$ python3 -q
>>> import numpy as np
>>> import numpy.linalg as la
>>> np.set_printoptions(suppress=True, linewidth=160)
>>> W0 = np.load("block18.npy")
>>> W0
array([[ 3,  3,  3,  3,  3,  3,  3],
       [ 3,  6,  6,  6,  6,  6,  6],
       [ 3,  6,  9,  9,  9,  9,  9],
       [ 3,  6,  9, 12, 12, 12, 12],
       [ 3,  6,  9, 12, 15, 15, 15],
       [ 3,  6,  9, 12, 15, 18, 18],
       [ 3,  6,  9, 12, 15, 18, 21]])
>>> # symmetric, so the eigenvalues are real
>>> x = np.ones(7)
>>> for _ in range(7):
...     x = W0 @ x
...     x /= la.norm(x)
...     print(round(x @ W0 @ x, 2))
... 
68.55
68.64
68.64
68.64
68.64
68.64
68.64
>>> x.round(2)
array([0.11, 0.21, 0.3 , 0.38, 0.45, 0.49, 0.51])
>>> Lm = la.cholesky(W0)
>>> Lm.round(2)
array([[1.73, 0.  , 0.  , 0.  , 0.  , 0.  , 0.  ],
       [1.73, 1.73, 0.  , 0.  , 0.  , 0.  , 0.  ],
       [1.73, 1.73, 1.73, 0.  , 0.  , 0.  , 0.  ],
       [1.73, 1.73, 1.73, 1.73, 0.  , 0.  , 0.  ],
       [1.73, 1.73, 1.73, 1.73, 1.73, 0.  , 0.  ],
       [1.73, 1.73, 1.73, 1.73, 1.73, 1.73, 0.  ],
       [1.73, 1.73, 1.73, 1.73, 1.73, 1.73, 1.73]])
>>> round(float(np.prod(np.diag(Lm)) ** 2), 2), np.round(la.det(W0), 2)
(2187.0, np.float64(2187.0))
>>> la.eigvalsh(W0).min() > 0
np.True_
>>> data = np.load("case11.npy")
>>> data
array([[0, 7],
       [0, 0]])
>>> np.abs(np.diag(la.qr(data)[1])) > 1e-9
array([False, False])
>>> np.round(np.trace(la.pinv(data) @ data), 2)
np.float64(1.0)
>>> np.unique(data.round(6), axis=0).shape
(2, 2)
>>> Uu, sigma, Vh = la.svd(data, full_matrices=False)
>>> Vh @ Vh.T
array([[1., 0.],
       [0., 1.]])
>>> np.cumsum(sigma ** 2) / np.sum(sigma ** 2)
array([1., 1.])
>>> np.abs(Vh[0])
array([0., 1.])
>>> sigma / sigma[0]
array([1., 0.])
>>> print(Uu.shape, sigma.shape, Vh.shape)
(2, 2) (2,) (2, 2)
>>> print(sigma)
[7. 0.]
>>> np.sqrt((sigma ** 2).sum()), round(la.norm(data), 2)
(np.float64(7.0), np.float64(7.0))
>>> np.allclose(Uu * sigma @ Vh, data)
True
>>> G = data.T @ data
>>> la.matrix_rank(G)
np.int64(1)
>>> np.trace(G), (data ** 2).sum()
(np.int64(49), np.int64(49))
>>> evals, evecs = la.eigh(W0)
>>> x = np.array([2, 5, 2, 1, 0, 1, 0])
>>> np.round(la.eigvalsh(W0[1:, 1:]), 2)
array([ 0.8 ,  0.98,  1.43,  2.62,  7.29, 67.88])
>>> np.round(evecs * np.maximum(evals, 0) @ evecs.T, 2)
array([[ 3.,  3.,  3.,  3.,  3.,  3.,  3.],
       [ 3.,  6.,  6.,  6.,  6.,  6.,  6.],
       [ 3.,  6.,  9.,  9.,  9.,  9.,  9.],
       [ 3.,  6.,  9., 12., 12., 12., 12.],
       [ 3.,  6.,  9., 12., 15., 15., 15.],
       [ 3.,  6.,  9., 12., 15., 18., 18.],
       [ 3.,  6.,  9., 12., 15., 18., 21.]])
>>> np.round(evecs * np.abs(evals) @ evecs.T, 2)
array([[ 3.,  3.,  3.,  3.,  3.,  3.,  3.],
       [ 3.,  6.,  6.,  6.,  6.,  6.,  6.],
       [ 3.,  6.,  9.,  9.,  9.,  9.,  9.],
       [ 3.,  6.,  9., 12., 12., 12., 12.],
       [ 3.,  6.,  9., 12., 15., 15., 15.],
       [ 3.,  6.,  9., 12., 15., 18., 18.],
       [ 3.,  6.,  9., 12., 15., 18., 21.]])
>>> feats = np.loadtxt("m.csv", delimiter=",")
>>> feats
array([[-2.,  2., -1.,  1.,  1.],
       [ 1., -1.,  1.,  1., -1.],
       [ 2.,  0., -1.,  1., -2.],
       [ 1., -1.,  1.,  0.,  2.],
       [-1., -2., -2.,  0.,  2.],
       [-1.,  2., -1.,  1., -1.]])
>>> M2 = feats[0, 0] * feats[1:] - np.outer(feats[1:, 0], feats[0])
>>> print(M2)
[[ 0.  0. -1. -3.  1.]
 [ 0. -4.  4. -4.  2.]
 [ 0.  0. -1. -1. -5.]
 [ 0.  6.  3.  1. -3.]
 [ 0. -2.  1. -1.  3.]]
>>> la.matrix_rank(M2), la.matrix_rank(feats)
(np.int64(4), np.int64(5))
>>> print(np.flatnonzero(~M2.round(6).any(axis=1)))
[]
>>> x = np.array([0, 0, -1, -1, 3])
>>> target = feats @ x
>>> print(target)
[ 3. -5. -6.  5.  8. -3.]
>>> np.round(la.solve(feats.T @ feats, feats.T @ target), 2) + 0
array([ 0.,  0., -1., -1.,  3.])
>>> rng = np.random.default_rng(98)
>>> target = target + 0.05 * rng.normal(size=6)
>>> target.round(2)
array([ 2.95, -5.06, -5.97,  5.03,  8.02, -2.95])
>>> c, *_ = la.lstsq(feats, target)
>>> print(np.round(feats.T @ (target - feats @ c), 2) + 0)
[0. 0. 0. 0. 0.]
>>> round(float(la.norm(target - feats @ c)), 2)
0.08
>>> hat = feats @ la.solve(feats.T @ feats, feats.T)
>>> print(np.allclose(hat @ hat, hat))
True
>>> np.round(la.eigvalsh(hat), 2) + 0
array([0., 1., 1., 1., 1., 1.])
>>> np.trace(hat)
np.float64(5.0)
>>> M2 = np.c_[feats[:, :2] @ np.array([[3, 2], [3, 3]]), np.array([2, -1, 1, 1, -1, -1])]
>>> M2
array([[ 0.,  2.,  2.],
       [ 0., -1., -1.],
       [ 6.,  4.,  1.],
       [ 0., -1.,  1.],
       [-9., -8., -1.],
       [ 3.,  4., -1.]])
>>> la.matrix_rank(np.c_[feats, M2])
np.int64(6)
>>> np.round(la.norm(la.qr(feats)[0].T @ M2, axis=0) ** 2 / ((M2 ** 2).sum(axis=0) + 1e-12), 2)
array([1.  , 1.  , 0.64])
>>> np.round(la.norm(M2 - feats @ la.lstsq(feats, M2)[0], axis=0), 2) + 0
array([0.  , 0.  , 1.79])
>>> X = np.array([[1, -1, 1, -1], [1, 0, 0, 0], [1, 1, 1, 1]])
>>> X
array([[ 1, -1,  1, -1],
       [ 1,  0,  0,  0],
       [ 1,  1,  1,  1]])
>>> np.round(la.svd(X, compute_uv=False), 2)
array([2.14, 2.  , 0.66])
>>> X[:, 4]
Traceback (most recent call last):
  File "<python-input-63>", line 1, in <module>
    X[:, 4]
    ~^^^^^^
IndexError: index 4 is out of bounds for axis 1 with size 4
>>> Uu, sigma, Vh = la.svd(X, full_matrices=False)
>>> print(Uu.shape, sigma.shape, Vh.shape)
(3, 3) (3,) (3, 4)
>>> print(np.round(Uu.T @ Uu, 2) + 0)
[[1. 0. 0.]
 [0. 1. 0.]
 [0. 0. 1.]]
>>> np.round(Vh @ Vh.T, 2) + 0
array([[1., 0., 0.],
       [0., 1., 0.],
       [0., 0., 1.]])
>>> np.sqrt((sigma ** 2).sum()), np.round(la.norm(X), 2)
(np.float64(3.0), np.float64(3.0))
>>> la.norm(X, axis=1).argmax()
np.int64(0)
>>> round(float(la.norm(X[1], 1)), 2), np.round(la.norm(X[1], np.inf), 2)
(1.0, np.float64(1.0))
>>> round(float(la.norm(X, 2)), 2)
2.14
>>> print(round(la.norm(X, "nuc"), 2))
4.8
>>> M2 = X + rng.integers(-2, 3, (3, 2)) @ rng.integers(-2, 3, (2, 4))
>>> print(M2)
[[2 1 3 0]
 [3 4 4 2]
 [0 2 5 0]]
>>> np.round(la.svd(M2 - X, compute_uv=False), 2) + 0
array([7.63, 3.29, 0.  ])
>>> M2 - X
array([[ 1,  2,  2,  1],
       [ 2,  4,  4,  2],
       [-1,  1,  4, -1]])
>>> W = np.array([[2, 3, -3, 1, 3, 2],
...     [0, 2, -3, -2, -2, -2],
...     [0, 2, -1, 0, -1, -1],
...     [-2, 0, 0, -2, -1, 2]])
>>> c = np.array([0, 0, 2, -2, 2, 3])
>>> H = np.maximum(X @ W + c, 0)
>>> np.round((H > 0).mean(axis=0), 2)
array([0.67, 1.  , 0.33, 0.33, 1.  , 1.  ])
>>> (H > 0).astype(int)
array([[1, 1, 1, 1, 1, 1],
       [1, 1, 0, 0, 1, 1],
       [0, 1, 0, 0, 1, 1]])
>>> la.matrix_rank(H)
np.int64(3)
>>> basis = np.array([[1, 5, 3], [0, 1, 2], [5, 4, 4], [5, 0, 2], [2, 0, 3], [3, 0, 2]])
>>> (H @ basis).round(6).argmax(axis=1)
array([2, 2, 2])
>>> arr = np.load("sample7.npy")
>>> arr
array([[0.14, 0.09, 0.27, 0.41, 0.  , 0.09],
       [0.3 , 0.03, 0.2 , 0.07, 0.3 , 0.1 ],
       [0.16, 0.23, 0.29, 0.29, 0.03, 0.  ],
       [0.14, 0.14, 0.14, 0.34, 0.24, 0.  ],
       [0.17, 0.1 , 0.23, 0.17, 0.3 , 0.03],
       [0.15, 0.12, 0.  , 0.15, 0.35, 0.23]])
>>> print(np.round(arr.sum(axis=1), 2))
[1. 1. 1. 1. 1. 1.]
>>> print(np.round(la.matrix_power(arr, 2), 2))
[[0.16 0.15 0.19 0.29 0.16 0.04]
 [0.16 0.13 0.22 0.27 0.16 0.06]
 [0.18 0.13 0.22 0.27 0.16 0.04]
 [0.17 0.12 0.21 0.26 0.2  0.03]
 [0.17 0.13 0.23 0.26 0.18 0.04]
 [0.17 0.1  0.17 0.21 0.26 0.09]]
>>> pr = np.eye(6)[1]
>>> for _ in range(7):
...     pr = pr @ arr
...     print(pr.round(2))
... 
[0.3  0.03 0.2  0.07 0.3  0.1 ]
[0.16 0.13 0.22 0.27 0.16 0.06]
[0.17 0.13 0.21 0.27 0.18 0.05]
[0.17 0.13 0.21 0.27 0.18 0.04]
[0.17 0.13 0.21 0.27 0.18 0.04]
[0.17 0.13 0.21 0.27 0.18 0.04]
[0.17 0.13 0.21 0.27 0.18 0.04]
>>> M2 = np.array([[-2, 0, 1, -3, -3],
...     [-1, 1, 1, 0, 2],
...     [0, 0, 1, 0, 0],
...     [1, 3, -3, 1, 1],
...     [0, 2, 0, 2, -3]])
>>> K = np.triu(M2)
>>> K
array([[-2,  0,  1, -3, -3],
       [ 0,  1,  1,  0,  2],
       [ 0,  0,  1,  0,  0],
       [ 0,  0,  0,  1,  1],
       [ 0,  0,  0,  0, -3]])
>>> x = np.array([2, 9, -1, 3, -1])
>>> target = K @ x
>>> target
array([-11,   6,  -1,   2,   3])
>>> print(np.round(la.solve(K, target + K[:, 0]), 2))
[ 3.  9. -1.  3. -1.]
>>> np.round(la.solve(K, 3 * target), 2)
array([ 6., 27., -3.,  9., -3.])
>>> G = W0.T @ W0
>>> print(np.diag(G))
[  63  225  450  702  945 1143 1260]
>>> np.einsum("ii->", K)
np.int64(-2)
>>> np.round(la.eigvals(K), 2)
array([-2.,  1.,  1.,  1., -3.])
>>> np.poly(K)
array([ 1.,  2., -6., -4., 13., -6.])
>>> print(round(la.eigvals(K).sum().real, 2))
-2.0
>>> M2 = np.array([[6, -6, -2], [-7, 0, -1], [7, 0, -6], [8, -3, -4], [-1, -8, 7]])
>>> print(la.matrix_rank(np.vstack([K, M2.T])))
5
>>> np.einsum("ij,ij->i", K, K)
array([23,  6,  1,  2,  9])
>>> np.vstack([K, M2.T]).shape
(8, 5)
>>> M2 @ K
Traceback (most recent call last):
  File "<python-input-109>", line 1, in <module>
    M2 @ K
    ~~~^~~
ValueError: matmul: Input operand 1 has a mismatch in its core dimension 0, with gufunc signature (n?,k),(k,m?)->(n?,m?) (size 5 is different from 3)
>>> la.matrix_rank(K @ M2)
np.int64(3)
>>> A = np.load("data.npy")
>>> A
array([[ 1,  0,  0,  0,  1],
       [ 1,  0,  3,  2,  2],
       [ 4,  2,  5,  4,  2],
       [ 7,  3,  8,  7,  2],
       [ 9,  6,  9,  9,  3],
       [11,  8, 12, 12,  6],
       [14,  9, 14, 13,  9],
       [17,  9, 16, 14,  9],
       [17, 10, 19, 17,  9],
       [18, 13, 19, 20, 10],
       [21, 16, 21, 23, 11],
       [24, 17, 23, 23, 14],
       [25, 18, 26, 24, 16],
       [26, 21, 26, 26, 19],
       [28, 23, 26, 26, 19],
       [29, 26, 28, 28, 22],
       [32, 29, 31, 30, 25],
       [35, 29, 32, 30, 25],
       [38, 29, 35, 33, 27],
       [39, 31, 37, 36, 29],
       [40, 33, 39, 37, 31]])
>>> M2 = np.c_[A[:, :4] @ np.array([[3, 4, 6, 0], [3, 2, 7, 4], [9, 7, 8, 1], [9, 4, 4, 3]]), np.array([5, -2, -1, -3, -4, 2, 5, 5, 2, 3, -5, -1, -3, -3, -3, -3, -5, 4, 0, -1, -3])]
>>> print(M2)
[[  3   4   6   0   5]
 [ 48  33  38   9  -2]
 [ 99  71  94  25  -1]
 [165 118 155  41  -3]
 [207 147 204  60  -4]
 [273 192 266  80   2]
 [312 224 311  89   5]
 [348 254 349  94   5]
 [405 289 392 110   2]
 [444 311 431 131   3]
 [507 355 498 154  -5]
 [537 383 539 160  -1]
 [579 414 580 170  -3]
 [609 432 615 188  -3]
 [621 444 641 196  -3]
 [669 476 692 216  -3]
 [732 523 763 237  -5]
 [750 542 789 238   4]
 [813 587 843 250   0]
 [867 621 891 269  -1]
 [903 647 931 282  -3]]
>>> np.round(la.norm(la.qr(A)[0].T @ M2, axis=0) ** 2 / ((M2 ** 2).sum(axis=0) + 1e-12), 2)
array([1.  , 1.  , 1.  , 1.  , 0.42])
>>> np.round(la.norm(M2 - A @ la.lstsq(A, M2)[0], axis=0), 2) + 0
array([ 0.  ,  0.  ,  0.  ,  0.  , 11.66])
>>> la.matrix_rank(np.c_[A, M2])
np.int64(6)
>>> np.round(la.lstsq(A, M2[:, 0])[0], 2) + 0
array([3., 3., 9., 9., 0.])
>>> la.matrix_rank(M2)
np.int64(5)
>>> Uu, sigma, Vh = la.svd(A)
>>> print(np.argmax(sigma[:-1] / (sigma[1:] + 1e-6)) + 1)
1
>>> sigma.round(2)
array([218.08,  12.82,   5.41,   3.68,   1.92])
>>> M2 = Uu[:, :1] @ np.diag(sigma[:1]) @ Vh[:1]
>>> la.matrix_rank(A, rtol=0.05)
np.int64(2)
>>> np.round(np.abs(A - M2).max(), 2)
np.float64(3.77)
>>> np.round(la.norm(A - M2) / la.norm(A), 2)
np.float64(0.07)
>>> z = rng.permutation(6)
>>> z
array([1, 0, 5, 2, 3, 4])
>>> M2 = arr[z][:, z]
>>> np.trace(M2)
np.float64(1.33)
>>> np.round(la.det(M2), 2), round(float(la.det(arr[z])), 2)
(np.float64(0.0), 0.0)
>>> M2
array([[0.03, 0.3 , 0.1 , 0.2 , 0.07, 0.3 ],
       [0.09, 0.14, 0.09, 0.27, 0.41, 0.  ],
       [0.12, 0.15, 0.23, 0.  , 0.15, 0.35],
       [0.23, 0.16, 0.  , 0.29, 0.29, 0.03],
       [0.14, 0.14, 0.  , 0.14, 0.34, 0.24],
       [0.1 , 0.17, 0.03, 0.23, 0.17, 0.3 ]])
>>> np.round(np.sort(np.abs(la.eigvals(M2))), 2)
array([0.15, 0.15, 0.17, 0.17, 0.23, 1.  ])
>>> u = np.array([1, 0, 5, 4, 5])
>>> mat = u[np.abs(np.subtract.outer(np.arange(5), np.arange(5)))]
>>> print(mat)
[[1 0 5 4 5]
 [0 1 0 5 4]
 [5 0 1 0 5]
 [4 5 0 1 0]
 [5 4 5 0 1]]
>>> # rows and columns are dependent
>>> Uu, sigma, Vh = la.svd(mat)
>>> print(sigma.round(2) + 0)
[12.68  8.    4.86  4.54  0.  ]
>>> M2 = Uu[:, :4] @ np.diag(sigma[:4]) @ Vh[:4]
>>> la.matrix_rank(M2)
np.int64(4)
>>> round(float(np.abs(mat - M2).max()), 2)
0.0
>>> la.matrix_rank(mat, rtol=0.05)
np.int64(4)
>>> round(float(la.norm(mat - M2) / la.norm(mat)), 2)
0.0
>>> la.lstsq(mat[:-1].T, mat[-1])[2]
np.int32(4)
>>> np.abs(np.diag(la.qr(mat)[1])) > 1e-9
array([ True,  True,  True,  True, False])
>>> np.round(np.trace(la.pinv(mat) @ mat), 2)
np.float64(4.0)
>>> evals, evecs = la.eigh(mat)
>>> x = np.array([-2, 3, 3, 2, 0])
>>> (np.sign(evecs[:, -1].round(6)) == np.sign(evecs[0, -1].round(6))).astype(int)
array([1, 1, 1, 1, 1])
>>> round(x @ mat @ x / (x @ x), 2), evals[0], np.round(evals[-1], 2)
(np.float64(-0.23), np.float64(-8.0), np.float64(12.68))
>>> print(np.round(la.eigvalsh(mat[1:, 1:]), 2))
[-6.39 -2.39  4.39  8.39]
>>> np.round(evecs * np.maximum(evals, 0) @ evecs.T, 2)
array([[3.82, 1.69, 3.52, 1.69, 3.82],
       [1.69, 3.12, 0.56, 3.12, 1.69],
       [3.52, 0.56, 3.67, 0.56, 3.52],
       [1.69, 3.12, 0.56, 3.12, 1.69],
       [3.82, 1.69, 3.52, 1.69, 3.82]])
